$ python -q
>>> import numpy as np
>>> np.set_printoptions(precision=1, suppress=True, linewidth=200)
>>> def tidy(a):
...     return np.round(a, 1) + 0
... 
>>> arr = np.array([[0, 0, 2, 1, 0, 1, 2],
...     [2, 1, 0, 0, 1, 0, 2],
...     [0, 1, 1, 1, 0, 0, 2],
...     [2, 2, 0, 0, 1, 2, 0],
...     [2, 0, 0, 0, 1, 2, 1]])
>>> arr[:, 1] = -1 * arr[:, 2]
>>> print(arr)
[[ 0 -2  2  1  0  1  2]
 [ 2  0  0  0  1  0  2]
 [ 0 -1  1  1  0  0  2]
 [ 2  0  0  0  1  2  0]
 [ 2  0  0  0  1  2  1]]
>>> tidy(np.linalg.norm(arr) ** 2 / np.linalg.norm(arr, 2) ** 2)
np.float64(1.7)
>>> tidy(np.linalg.norm(arr, "nuc"))
np.float64(12.2)
>>> tidy(np.linalg.norm(arr, axis=0))
array([3.5, 2.2, 2.2, 1.4, 1.7, 3. , 3.6])
>>> tidy(np.linalg.norm(arr, 1)), tidy(np.linalg.norm(arr, np.inf))
(np.float64(7.0), np.float64(8.0))
>>> r0, v = arr[1], arr[4]
>>> r0 @ r0
np.int64(9)
>>> print(r0 @ v)
7
>>> pr = (r0 @ v) / (r0 @ r0) * r0
>>> tidy(pr)
array([1.6, 0. , 0. , 0. , 0.8, 0. , 1.6])
>>> tidy(v - pr)
array([ 0.4,  0. ,  0. ,  0. ,  0.2,  2. , -0.6])
>>> print(tidy(np.linalg.norm(r0 + v) ** 2 + np.linalg.norm(r0 - v) ** 2))
38.0
>>> A2 = arr / np.linalg.norm(arr, axis=1, keepdims=True)
>>> G = A2 @ A2.T
>>> tidy(G[0])
array([1. , 0.4, 0.9, 0.2, 0.3])
>>> tidy(G)
array([[1. , 0.4, 0.9, 0.2, 0.3],
       [0.4, 1. , 0.5, 0.6, 0.7],
       [0.9, 0.5, 1. , 0. , 0.2],
       [0.2, 0.6, 0. , 1. , 0.9],
       [0.3, 0.7, 0.2, 0.9, 1. ]])
>>> (G - 2 * np.eye(5)).round(6).argmax(axis=1)
array([2, 4, 0, 4, 3])
>>> r0 = np.array([3, -3])
>>> np.array([np.convolve(row, r0, "same") for row in arr])
array([[ 0, -6, 12, -3, -3,  3,  3],
       [ 6, -6,  0,  0,  3, -3,  6],
       [ 0, -3,  6,  0, -3,  0,  6],
       [ 6, -6,  0,  0,  3,  3, -6],
       [ 6, -6,  0,  0,  3,  3, -3]])
>>> print(np.polyval(r0, arr[2]))
[-3 -6  0  0 -3 -3  3]
>>> print(np.convolve(arr[2], r0))
[ 0 -3  6  0 -3  0  6 -6]
>>> m1 = np.loadtxt("x.csv", delimiter=",")
>>> m1
array([[ 1.1, -3. ,  0.1,  3. ,  1.1],
       [ 1. , -2.9, -0.1,  3.1,  1. ],
       [ 1.2, -3.2, -0.1,  3.1,  0.9],
       [ 1. , -3. ,  0. ,  2.8,  1.2],
       [ 1. , -2.9,  0.2,  3. ,  0.8],
       [ 0.8, -3. ,  0. ,  2.9,  0.9],
       [ 0.9, -3. ,  0. ,  3. ,  0.9],
       [ 1.1, -3. ,  0. ,  3. ,  1. ],
       [ 1.1, -3.1, -0.1,  3. ,  1.1],
       [ 1. , -2.8,  0.3,  3.1,  1.1],
       [ 1. , -3.1, -0.1,  3.1,  1. ],
       [ 1.1, -3. , -0.1,  3.1,  1.1],
       [ 1.1, -3. ,  0. ,  2.9,  1. ],
       [ 1.1, -2.7,  0. ,  3.1,  0.8],
       [ 1. , -2.9, -0.1,  3.1,  1.1],
       [ 1.9, -0.1,  1.9, -2.1, -1. ],
       [ 2. ,  0. ,  1.9, -2.1, -1. ],
       [ 2.1,  0.2,  1.9, -2.1, -1.1],
       [ 2. , -0.2,  1.9, -2. , -0.8],
       [ 2. , -0.1,  2. , -2. , -1. ],
       [ 1.9, -0.1,  2. , -2. , -1. ],
       [ 2.1,  0.1,  2.1, -2.1, -1. ],
       [ 1.9,  0. ,  2. , -2.2, -1. ],
       [ 1.9, -0.2,  2. , -2. , -0.9],
       [ 2. , -0.1,  2. , -2. , -1.1],
       [ 2.1, -0.1,  2. , -2.2, -1.1],
       [ 2. ,  0.1,  2.1, -2.2, -1.1],
       [ 1.8,  0. ,  2. , -2.2, -1. ],
       [ 2.1, -0.1,  1.9, -2. , -1. ],
       [ 2. , -0.1,  1.8, -2.1, -0.8]])
>>> P = m1 @ np.linalg.solve(m1.T @ m1, m1.T)
>>> tidy(np.linalg.eigvalsh(P))
array([0., 0., 0., 0., 0., 0., 0., 0., 0., 0., 0., 0., 0., 0., 0., 0., 0., 0., 0., 0., 0., 0., 0., 0., 0., 1., 1., 1., 1., 1.])
>>> tidy(np.diag(P))
array([0.1, 0.1, 0.3, 0.3, 0.2, 0.3, 0.2, 0.1, 0.1, 0.6, 0.1, 0.1, 0.1, 0.3, 0.1, 0.1, 0.1, 0.3, 0.1, 0.1, 0.1, 0.2, 0.1, 0.1, 0.1, 0.1, 0.1, 0.1, 0.1, 0.2])
>>> A2 = np.c_[m1[:, :1] @ np.array([[8]]), np.array([3, 0, 0, 0, 1, 2, 0, 3, 3, 3, 2, 0, 1, 0, 2, 0, 1, 2, 1, 2, 0, 0, 1, 3, 0, 3, 2, 1, 0, 3])]
>>> A2
array([[ 8.8,  3. ],
       [ 8. ,  0. ],
       [ 9.6,  0. ],
       [ 8. ,  0. ],
       [ 8. ,  1. ],
       [ 6.4,  2. ],
       [ 7.2,  0. ],
       [ 8.8,  3. ],
       [ 8.8,  3. ],
       [ 8. ,  3. ],
       [ 8. ,  2. ],
       [ 8.8,  0. ],
       [ 8.8,  1. ],
       [ 8.8,  0. ],
       [ 8. ,  2. ],
       [15.2,  0. ],
       [16. ,  1. ],
       [16.8,  2. ],
       [16. ,  1. ],
       [16. ,  2. ],
       [15.2,  0. ],
       [16.8,  0. ],
       [15.2,  1. ],
       [15.2,  3. ],
       [16. ,  0. ],
       [16.8,  3. ],
       [16. ,  2. ],
       [14.4,  1. ],
       [16.8,  0. ],
       [16. ,  3. ]])
>>> np.linalg.matrix_rank(np.c_[m1, A2])
np.int64(6)
>>> print(tidy(np.linalg.lstsq(m1, A2[:, 0])[0]))
[8. 0. 0. 0. 0.]
>>> tidy(np.linalg.norm(A2 - m1 @ np.linalg.lstsq(m1, A2)[0], axis=0))
array([0. , 6.1])
>>> A2 = m1 / np.sqrt((m1 ** 2).mean(axis=1, keepdims=True))
>>> np.linalg.matrix_rank(A2) == np.linalg.matrix_rank(m1)
np.True_
>>> lab = m1[:, 0] > np.median(m1[:, 0])
>>> r0 = m1[lab].mean(axis=0) - m1[~lab].mean(axis=0)
>>> lab.astype(int)
array([0, 0, 0, 0, 0, 0, 0, 0, 0, 0, 0, 0, 0, 0, 0, 1, 1, 1, 1, 1, 1, 1, 1, 1, 1, 1, 1, 1, 1, 1])
>>> tidy(r0)
array([ 1. ,  2.9,  2. , -5.1, -2. ])
>>> ((m1 - m1.mean(axis=0)) @ r0 > 0).astype(int)
array([0, 0, 0, 0, 0, 0, 0, 0, 0, 0, 0, 0, 0, 0, 0, 1, 1, 1, 1, 1, 1, 1, 1, 1, 1, 1, 1, 1, 1, 1])
>>> np.argsort(-np.abs(r0).round(6), kind="stable")
array([3, 1, 4, 2, 0])
>>> vec = np.array([1, -1, -1, -2, 1])
>>> target = m1 @ vec
>>> c, lr = np.zeros(5), 1 / np.linalg.norm(m1, 2) ** 2
>>> for i in range(6):
...     c -= lr * m1.T @ (m1 @ c - target)
...     if i % 1 == 0: print(i, round(np.linalg.norm(m1 @ c - target), 1))
... 
0 5.2
1 3.2
2 2.2
3 1.8
4 1.7
5 1.6
>>> tidy(np.linalg.cond(m1))
np.float64(38.4)
>>> rng = np.random.default_rng(6538)
>>> data = rng.normal(size=(17, 6)) + 3 * np.array([0, 2, 1, 2, 0, 0])
>>> tidy(data)
array([[-0.3,  5.4,  4.3,  5.4,  0.2,  0.5],
       [ 2.4,  5.5,  1. ,  4.7,  0.1, -0.2],
       [ 0.4,  7.8,  3.5,  5.2,  0.9, -1.2],
       [-0.5,  5.9,  2.6,  7. , -0.6, -0.3],
       [ 0.7,  5. ,  1.7,  5.8, -0.6,  0.5],
       [-0.1,  7.9,  3.6,  6.2, -1.5,  0.6],
       [ 0.4,  5.5,  2.1,  7. , -1.6,  0.4],
       [-1.5,  5.6,  2.2,  5.2,  0.7,  1.1],
       [-0.5,  6.1,  1.8,  6.2,  0.3,  1.5],
       [ 0.2,  6.2,  4.9,  6. , -0.6,  0.8],
       [ 0.5,  5.3,  4.6,  7.5, -0.3, -1.5],
       [ 0.9,  6.8,  1.1,  6.3, -2.1,  0.3],
       [ 0.4,  5.2,  2.2,  6.6, -0.9,  0.6],
       [ 0.7,  7.1,  5.3,  6.4,  0.9, -0.5],
       [ 0. ,  4.6,  3.5,  5.3,  0.3,  0.5],
       [-0.6,  6.9,  3.4,  3.7,  1. , -1.6],
       [ 0.5,  4.6,  2.5,  5. ,  0.4, -0.4]])
>>> A2 = data / np.linalg.norm(data, axis=1, keepdims=True)
>>> G = A2 @ A2.T
>>> np.argwhere(np.triu(np.abs(G) > 0.95, 1))
array([[ 0,  2],
       [ 0,  3],
       [ 0,  5],
       [ 0,  7],
       [ 0,  9],
       [ 0, 10],
       [ 0, 12],
       [ 0, 13],
       [ 0, 14],
       [ 0, 16],
       [ 1,  4],
       [ 2,  5],
       [ 2, 13],
       [ 2, 15],
       [ 2, 16],
       [ 3,  4],
       [ 3,  5],
       [ 3,  6],
       [ 3,  7],
       [ 3,  8],
       [ 3,  9],
       [ 3, 10],
       [ 3, 11],
       [ 3, 12],
       [ 3, 14],
       [ 3, 16],
       [ 4,  5],
       [ 4,  6],
       [ 4,  8],
       [ 4,  9],
       [ 4, 11],
       [ 4, 12],
       [ 4, 14],
       [ 4, 16],
       [ 5,  6],
       [ 5,  7],
       [ 5,  8],
       [ 5,  9],
       [ 5, 11],
       [ 5, 12],
       [ 5, 13],
       [ 5, 14],
       [ 5, 16],
       [ 6,  8],
       [ 6, 11],
       [ 6, 12],
       [ 6, 16],
       [ 7,  8],
       [ 7, 14],
       [ 8, 12],
       [ 8, 14],
       [ 8, 16],
       [ 9, 10],
       [ 9, 12],
       [ 9, 13],
       [ 9, 14],
       [ 9, 16],
       [10, 12],
       [10, 13],
       [10, 14],
       [10, 16],
       [11, 12],
       [12, 14],
       [12, 16],
       [13, 14],
       [13, 15],
       [13, 16],
       [14, 16]])
>>> tidy(np.degrees(np.arccos(np.clip(G[8, 0], -1, 1))))
np.float64(18.5)
>>> tidy(G[8])
array([0.9, 0.9, 0.9, 1. , 1. , 1. , 1. , 1. , 1. , 0.9, 0.9, 0.9, 1. , 0.9, 1. , 0.9, 1. ])
>>> print(tidy(data[14] @ data[2]))
74.6
>>> tidy(np.linalg.norm(data, axis=0))
array([ 3.4, 24.9, 13.3, 24.4,  3.8,  3.5])
>>> np.linalg.norm(data, axis=1).argmax()
np.int64(13)
>>> print(tidy(np.linalg.norm(data, "nuc")))
55.4
>>> G = np.cov(data, rowvar=False)
>>> print(tidy(np.corrcoef(data.T)))
[[ 1.  -0.1 -0.2  0.1 -0.2 -0.3]
 [-0.1  1.   0.3 -0.1  0.  -0.2]
 [-0.2  0.3  1.   0.1  0.3 -0.3]
 [ 0.1 -0.1  0.1  1.  -0.6  0.2]
 [-0.2  0.   0.3 -0.6  1.  -0.4]
 [-0.3 -0.2 -0.3  0.2 -0.4  1. ]]
>>> G = m1.T @ m1
>>> tidy(np.linalg.eigvalsh(G)[::-1])
array([341.6, 156.8,   0.4,   0.3,   0.2])
>>> tidy(np.diag(G))
array([ 75.5, 133. ,  58.3, 202.3,  30.1])
>>> tidy(np.trace(G)), tidy((m1 ** 2).sum())
(np.float64(499.3), np.float64(499.3))
>>> np.linalg.matrix_rank(G)
np.int64(5)
>>> Xc = data - data.mean(axis=0)
>>> U, sv, Vh = np.linalg.svd(Xc, full_matrices=False)
>>> np.abs(Vh[0]).argmax()
np.int64(2)
>>> print(tidy((sv ** 2).sum() ** 2 / (sv ** 4).sum()))
4.2
>>> np.abs(U[:, 0]).argmax()
np.int64(13)
>>> print(tidy(sv ** 2 / (sv ** 2).sum()))
[0.4 0.2 0.2 0.1 0.1 0. ]
>>> (np.sign(U[:, 0]) == np.sign(U[0, 0])).astype(int)
array([1, 0, 1, 0, 0, 1, 0, 0, 0, 1, 1, 0, 0, 1, 1, 1, 0])
>>> feats = np.loadtxt("mat.csv", delimiter=",")
>>> print(feats)
[[ -3.  -2.  -3.]
 [ -3.  -5.  -3.]
 [ -3.  -7.  -2.]
 [ -4.  -5.  -3.]
 [ -2.  -7.  -5.]
 [ -4.  -9.  -8.]
 [ -3.  -8. -10.]
 [ -1.  -9. -13.]
 [ -1.  -6. -14.]
 [ -1.  -8. -14.]
 [  1.  -6. -14.]
 [  2.  -5. -15.]
 [ -1.  -3. -14.]
 [  0.  -5. -15.]
 [ -2.  -4. -13.]
 [ -1.  -7. -15.]
 [ -1. -10. -17.]
 [ -2. -11. -16.]
 [ -3.  -9. -17.]
 [ -1. -11. -17.]
 [  2. -13. -17.]
 [  1. -15. -16.]
 [  1. -17. -19.]
 [  1. -15. -21.]
 [  2. -14. -21.]
 [  1. -14. -23.]
 [  4. -14. -21.]
 [  7. -13. -24.]
 [  6. -14. -27.]
 [  8. -11. -24.]
 [ 11. -10. -24.]]
>>> O, V = np.linalg.qr(feats[:, :2])[0], np.linalg.qr(feats[:, 2:])[0]
>>> sv = np.linalg.svd(O.T @ V, compute_uv=False)
>>> tidy(sv)
array([1.])
>>> tidy(np.degrees(np.arccos(sv.clip(0, 1))))
array([15.7])
>>> P = feats @ np.linalg.solve(feats.T @ feats, feats.T)
>>> tidy(P @ feats[:, 0])
array([-3., -3., -3., -4., -2., -4., -3., -1., -1., -1.,  1.,  2., -1.,  0., -2., -1., -1., -2., -3., -1.,  2.,  1.,  1.,  1.,  2.,  1.,  4.,  7.,  6.,  8., 11.])
>>> np.allclose(P @ P, P)
True
>>> np.linalg.matrix_rank(np.eye(31) - P)
np.int64(28)
>>> print(tidy(np.linalg.eigvalsh(P)))
[0. 0. 0. 0. 0. 0. 0. 0. 0. 0. 0. 0. 0. 0. 0. 0. 0. 0. 0. 0. 0. 0. 0. 0. 0. 0. 0. 0. 1. 1. 1.]
>>> W0 = np.array([[2, 3, 3, -2, -3, 1, -1],
...     [0, -2, 0, 3, 2, 0, 0],
...     [1, 1, -1, 1, -1, 0, -1],
...     [-1, -3, 1, -1, 2, 2, -3],
...     [2, -2, -3, 3, -2, 1, -1],
...     [-2, -3, -2, 0, -3, 0, -3],
...     [-2, 2, -1, 0, -1, 3, 0]])
>>> W0
array([[ 2,  3,  3, -2, -3,  1, -1],
       [ 0, -2,  0,  3,  2,  0,  0],
       [ 1,  1, -1,  1, -1,  0, -1],
       [-1, -3,  1, -1,  2,  2, -3],
       [ 2, -2, -3,  3, -2,  1, -1],
       [-2, -3, -2,  0, -3,  0, -3],
       [-2,  2, -1,  0, -1,  3,  0]])
>>> A2 = W0 / np.sqrt((W0 ** 2).mean(axis=1, keepdims=True))
>>> tidy(A2[6])
array([-1.2,  1.2, -0.6,  0. , -0.6,  1.8,  0. ])
>>> tidy(W0 - W0.mean(axis=1, keepdims=True))
array([[ 1.6,  2.6,  2.6, -2.4, -3.4,  0.6, -1.4],
       [-0.4, -2.4, -0.4,  2.6,  1.6, -0.4, -0.4],
       [ 1. ,  1. , -1. ,  1. , -1. ,  0. , -1. ],
       [-0.6, -2.6,  1.4, -0.6,  2.4,  2.4, -2.6],
       [ 2.3, -1.7, -2.7,  3.3, -1.7,  1.3, -0.7],
       [-0.1, -1.1, -0.1,  1.9, -1.1,  1.9, -1.1],
       [-2.1,  1.9, -1.1, -0.1, -1.1,  2.9, -0.1]])
>>> np.linalg.matrix_rank(A2) == np.linalg.matrix_rank(W0)
np.True_
>>> A2 = W0 + rng.integers(-2, 3, (7, 5)) @ rng.integers(-2, 3, (5, 7))
>>> A2
array([[ -1,   2,   5,  -2,   3,  -2,  -6],
       [ -3,  -2,  -2,   9, -11,   6,   0],
       [  6,   1, -11,  -5,  -1,   7,   0],
       [ -5, -10,   9,   2,   8,  -4,  -9],
       [ -1,  -8,   5,   3,   8,  -8,  -4],
       [ -2,   1,  -8,  -6,   2,  -1,   0],
       [ -6,  -6,   1,   5,  -5,   5,  -6]])
>>> print(np.abs(A2 - W0).sum(axis=1))
[20 30 29 40 39 25 31]
>>> tidy(np.linalg.svd(A2 - W0, compute_uv=False))
array([28.3, 21. , 10.1,  5.2,  3.3,  0. ,  0. ])
>>> r0 = np.array([0, 0, 1, 3, 0, 0, 2])
>>> A2 = W0 + np.outer(r0, np.eye(7)[4])
>>> np.linalg.matrix_rank(np.linalg.inv(A2) - np.linalg.inv(W0), tol=1e-8)
np.int64(1)
>>> tidy(np.linalg.det(A2) / np.linalg.det(W0)), tidy(1 + np.linalg.solve(W0, r0)[4])
(np.float64(1.6), np.float64(1.6))
>>> O, V = np.linalg.qr(W0[:, :1])[0], np.linalg.qr(W0[:, 1:])[0]
>>> sv = np.linalg.svd(O.T @ V, compute_uv=False)
>>> (sv > 0.9).sum()
np.int64(0)
>>> tidy(np.linalg.norm(O @ O.T - V @ V.T, 2))
np.float64(1.0)
>>> lab = rng.permutation(7)
>>> A2 = W0[:, lab] * rng.choice([-1, 1], 7)
>>> print(A2)
[[ 1  3 -2  1 -2 -3 -3]
 [ 0 -2  0  0  3  2  0]
 [ 1  1 -1  0  1 -1  1]
 [ 3 -3  1  2 -1  2 -1]
 [ 1 -2 -2  1  3 -2  3]
 [ 3 -3  2  0  0 -3  2]
 [ 0  2  2  3  0 -1  1]]
>>> U, _, Vh = np.linalg.svd(W0.T @ A2)
>>> lab
array([6, 1, 0, 5, 3, 4, 2])
>>> tidy(np.linalg.lstsq(W0, A2)[0])
array([[ 0.,  0., -1.,  0.,  0.,  0.,  0.],
       [ 0.,  1.,  0.,  0.,  0.,  0.,  0.],
       [ 0.,  0.,  0.,  0.,  0.,  0., -1.],
       [ 0.,  0.,  0.,  0.,  1.,  0.,  0.],
       [ 0.,  0.,  0.,  0.,  0.,  1.,  0.],
       [ 0.,  0.,  0.,  1.,  0.,  0.,  0.],
       [-1.,  0.,  0.,  0.,  0.,  0.,  0.]])
>>> A2 = np.array([[9, 1, 3], [5, 2, 3], [0, 8, 4]])
>>> F = np.tril(A2)
>>> F
array([[9, 0, 0],
       [5, 2, 0],
       [0, 8, 4]])
>>> A2 = np.linalg.inv(F)
>>> print(np.allclose(A2, F.T))
False
>>> tidy(np.linalg.inv(A2))
array([[9., 0., 0.],
       [5., 2., 0.],
       [0., 8., 4.]])
>>> print(tidy(np.linalg.det(F) * np.linalg.det(A2)))
1.0
>>> tidy(np.linalg.cond(F))
np.float64(13.6)
